$ ipython --no-banner

In [1]: import numpy as np

In [2]: import numpy.linalg as la

In [3]: np.set_printoptions(precision=1, suppress=True, linewidth=140)

In [4]: C = np.array([[-2, 8, 0, -1], [-3, 7, -9, 0], [-8, 0, -3, 6]])

In [5]: rng = np.random.default_rng(441)

In [6]: mat = rng.normal(size=(19, 3)) @ C + np.array([0, 0, -3, -2])

In [7]: mat
Out[7]: 
array([[ -4.8, -16.2,  -0.4,   6.7],
       [ -2.4,  12.6, -12.4,  -4.2],
       [ 10.9,   5.1,   1.5, -11.8],
       [-10. ,  -3.5,  -7.8,   6.6],
       [ 10.4,  -6. ,   9. ,  -7.9],
       [  0.9,  15.9,  -8.9,  -7.7],
       [ -5.5,  10.5, -12.3,  -1.2],
       [  3.1,  15.3, -13.3,  -9.2],
       [  4.5,   8. ,  -1. ,  -7.9],
       [  7.5, -11.5,   3.6,  -4. ],
       [  6.2,  -3.5,  -4.4,  -5.6],
       [ -7.2, -10.2,   0.3,   6.7],
       [  7. ,  -5.8,   1.8,  -5.4],
       [  7. ,  -2. ,  -4.2,  -6.7],
       [  0.3, -10. ,  -6.6,   0.9],
       [ -5.1,  -5.9,  -9. ,   3.6],
       [ -3. ,   1.1,  -3.1,  -0.1],
       [  8.9,  -4.5,   4.9,  -7.2],
       [  1.7,  -9.8,  -3.4,  -0.2]])

In [8]: other = np.c_[mat[:, :2] @ np.array([[7, -4], [-6, -5]]), np.array([-2, 0, 0, -5, 3, 3, 0, 4, -4, 1, -1, -4, -2, 0, 3, 2, 0, -1, -2])]

In [9]: other.round(1) + 0
Out[9]: 
array([[  63.4,  100. ,   -2. ],
       [ -92.4,  -53.1,    0. ],
       [  45.2,  -69.2,    0. ],
       [ -49.3,   57.7,   -5. ],
       [ 108.8,  -11.9,    3. ],
       [ -88.9,  -82.8,    3. ],
       [-101.7,  -30.2,    0. ],
       [ -69.9,  -88.7,    4. ],
       [ -16. ,  -57.9,   -4. ],
       [ 121.2,   27.3,    1. ],
       [  64.4,   -7.3,   -1. ],
       [  10.8,   80.2,   -4. ],
       [  84.1,    1.1,   -2. ],
       [  61. ,  -18.4,    0. ],
       [  62.5,   48.8,    3. ],
       [   0. ,   49.7,    2. ],
       [ -28. ,    6.4,    0. ],
       [  89.5,  -12.9,   -1. ],
       [  70.8,   42.1,   -2. ]])

In [10]: np.round(la.lstsq(mat, other[:, 0])[0], 1) + 0
Out[10]: array([ 7., -6.,  0.,  0.])

In [11]: la.matrix_rank(other)
Out[11]: np.int64(3)

In [12]: np.round(la.norm(other - mat @ la.lstsq(mat, other)[0], axis=0), 1) + 0
Out[12]: array([0. , 0. , 8.9])

In [13]: la.matrix_rank(np.c_[mat, other])
Out[13]: np.int64(5)

In [14]: cov = np.cov(other, rowvar=False)

In [15]: np.argwhere(np.triu(np.abs(np.corrcoef(other.T)) > 0.8, 1))
Out[15]: array([], shape=(0, 2), dtype=int64)

In [16]: cov
Out[16]: 
array([[5212. , 1625.1,   -8.1],
       [1625.1, 3025.3,  -56.4],
       [  -8.1,  -56.4,    6.5]])

In [17]: round(float(np.corrcoef(other[:, 0], other[:, 1])[0, 1]), 1)
Out[17]: 0.4

In [18]: data = np.load("sample12.npy")

In [19]: data
Out[19]: 
array([[ 3.6, -0.4, -1.2,  0.6, -0.3, -0.5],
       [-0.4,  1.3, -0.1,  0.5,  0.3, -0.1],
       [-1.2, -0.1,  3. , -0.6, -0.2,  0.3],
       [ 0.6,  0.5, -0.6,  2.8,  0.9, -0.1],
       [-0.3,  0.3, -0.2,  0.9,  3.3,  0. ],
       [-0.5, -0.1,  0.3, -0.1,  0. ,  2.1]])

In [20]: # symmetric, so the eigenvalues are real

In [21]: low = la.cholesky(data)

In [22]: la.eigvalsh(data).min() > 0
Out[22]: np.True_

In [23]: round(float(np.prod(np.diag(low)) ** 2), 1), np.round(la.det(data), 1)
Out[23]: (163.5, np.float64(163.5))

In [24]: np.round(data / np.sqrt(np.outer(np.diag(data), np.diag(data))), 1) + 0
Out[24]: 
array([[ 1. , -0.2, -0.4,  0.2, -0.1, -0.2],
       [-0.2,  1. , -0.1,  0.3,  0.1, -0.1],
       [-0.4, -0.1,  1. , -0.2, -0.1,  0.1],
       [ 0.2,  0.3, -0.2,  1. ,  0.3,  0. ],
       [-0.1,  0.1, -0.1,  0.3,  1. ,  0. ],
       [-0.2, -0.1,  0.1,  0. ,  0. ,  1. ]])

In [25]: np.diag(low) ** 2
Out[25]: array([3.6, 1.3, 2.6, 2.4, 2.9, 2. ])

In [26]: vals, V = la.eigh(data)

In [27]: x0 = np.array([2, -1, -2, -1, -2, 2])

In [28]: np.round(x0 @ data @ x0 / (x0 @ x0), 1), round(vals[0], 1), round(float(vals[-1]), 1)
Out[28]: (np.float64(3.3), np.float64(1.0), 5.0)

In [29]: np.abs(data).sum(axis=1).max(), np.round(np.abs(vals).max(), 1)
Out[29]: (np.float64(6.6), np.float64(5.0))

In [30]: np.round(V * np.sqrt(vals) @ V.T, 1) + 0
Out[30]: 
array([[ 1.8, -0.1, -0.3,  0.2, -0.1, -0.1],
       [-0.1,  1.1,  0. ,  0.2,  0.1,  0. ],
       [-0.3,  0. ,  1.7, -0.2, -0.1,  0.1],
       [ 0.2,  0.2, -0.2,  1.6,  0.3,  0. ],
       [-0.1,  0.1, -0.1,  0.3,  1.8,  0. ],
       [-0.1,  0. ,  0.1,  0. ,  0. ,  1.4]])

In [31]: (np.sign(V[:, -1].round(6)) == np.sign(V[0, -1].round(6))).astype(int)
Out[31]: array([1, 1, 0, 1, 1, 0])

In [32]: round(x0 @ data @ x0, 1)
Out[32]: np.float64(59.1)

In [33]: r0 = np.array([7, 0, 1, 6, 8, 3])

In [34]: other = data + np.outer(r0, np.eye(6)[0])

In [35]: la.matrix_rank(other - data)
Out[35]: np.int64(1)

In [36]: round(la.det(other) / la.det(data), 1), round(1 + la.solve(data, r0)[0], 1)
Out[36]: (np.float64(3.8), np.float64(3.8))

In [37]: E = np.array([[3, -1, -2, -1], [-1, 1, -1, -1], [0, -2, -3, 2], [-1, -2, 1, -3]]) * (rng.random((4, 4)) < 0.3)

In [38]: E
Out[38]: 
array([[ 0,  0,  0,  0],
       [ 0,  1,  0,  0],
       [ 0,  0, -3,  0],
       [ 0, -2,  0,  0]])

In [39]: Ac = mat - mat.mean(axis=0)

In [40]: U, sigma, VT = la.svd(Ac, full_matrices=False)

In [41]: np.abs(U[:, 0]).argmax()
Out[41]: np.int64(7)

In [42]: np.searchsorted(np.cumsum(sigma ** 2) / (sigma ** 2).sum(), 0.9) + 1
Out[42]: np.int64(2)

In [43]: (np.sign(U[:, 0]) == np.sign(U[0, 0])).astype(int)
Out[43]: array([1, 0, 0, 1, 1, 0, 0, 0, 0, 1, 1, 1, 1, 0, 1, 1, 0, 1, 1])

In [44]: sigma.round(1) + 0
Out[44]: array([45.9, 37.8, 12.4,  0. ])

In [45]: np.round(np.abs(VT[-1]), 1) + 0
Out[45]: array([0.6, 0.2, 0. , 0.8])
